$ python3 -q
>>> import numpy as np
>>> np.set_printoptions(precision=2, suppress=True, linewidth=200)
>>> def rnd(a):
...     return np.round(a, 2) + 0
... 
>>> m1 = np.loadtxt("data.csv", delimiter=",")
>>> print(m1)
[[-1.  0.  1.  2.  3.  4.]
 [ 5.  6.  7.  8.  9. 10.]
 [11. 12. 13. 14. 15. 16.]
 [17. 18. 19. 20. 21. 22.]
 [23. 24. 25. 26. 27. 28.]
 [29. 30. 31. 32. 33. 34.]
 [35. 36. 37. 38. 39. 40.]]
>>> left, sigma, Vh = np.linalg.svd(m1)
>>> print(np.argmax(sigma[:-1] / (sigma[1:] + 1e-6)) + 1)
2
>>> print(rnd(sigma))
[148.69   5.79   0.     0.     0.     0.  ]
>>> A2 = left[:, :2] @ np.diag(sigma[:2]) @ Vh[:2]
>>> print(np.linalg.matrix_rank(m1, rtol=0.05))
1
>>> rk = np.linalg.matrix_rank(m1)
>>> print(rk)
2
>>> null = np.linalg.svd(m1)[2][rk:].T
>>> print(np.linalg.matrix_rank(m1.T @ m1), np.linalg.matrix_rank(m1 @ m1.T))
2 2
>>> print([int(np.linalg.matrix_rank(np.delete(m1, i, axis=0))) for i in range(7)])
[2, 2, 2, 2, 2, 2, 2]
>>> print([int(np.linalg.matrix_rank(m1[:i])) for i in range(1, len(m1) + 1)])
[1, 2, 2, 2, 2, 2, 2]
>>> print(np.linalg.cond(m1) > 100)
True
>>> print(np.linalg.matrix_rank(m1, rtol=0.1))
1
>>> rng = np.random.default_rng(4443)
>>> J = np.eye(3, dtype=int)[rng.permutation(3)]
>>> print(J)
[[1 0 0]
 [0 1 0]
 [0 0 1]]
>>> vals, vecs = np.linalg.eigh(J)
>>> x = np.array([0, 3, 8])
>>> print(x @ J @ x / (x @ x), vals[0], vals[-1])
1.0 1.0 1.0
>>> print(np.abs(J).sum(axis=1).max(), np.abs(vals).max())
1 1.0
>>> print(vecs * np.maximum(vals, 0) @ vecs.T)
[[1. 0. 0.]
 [0. 1. 0.]
 [0. 0. 1.]]
>>> print(vecs * np.abs(vals) @ vecs.T)
[[1. 0. 0.]
 [0. 1. 0.]
 [0. 0. 1.]]
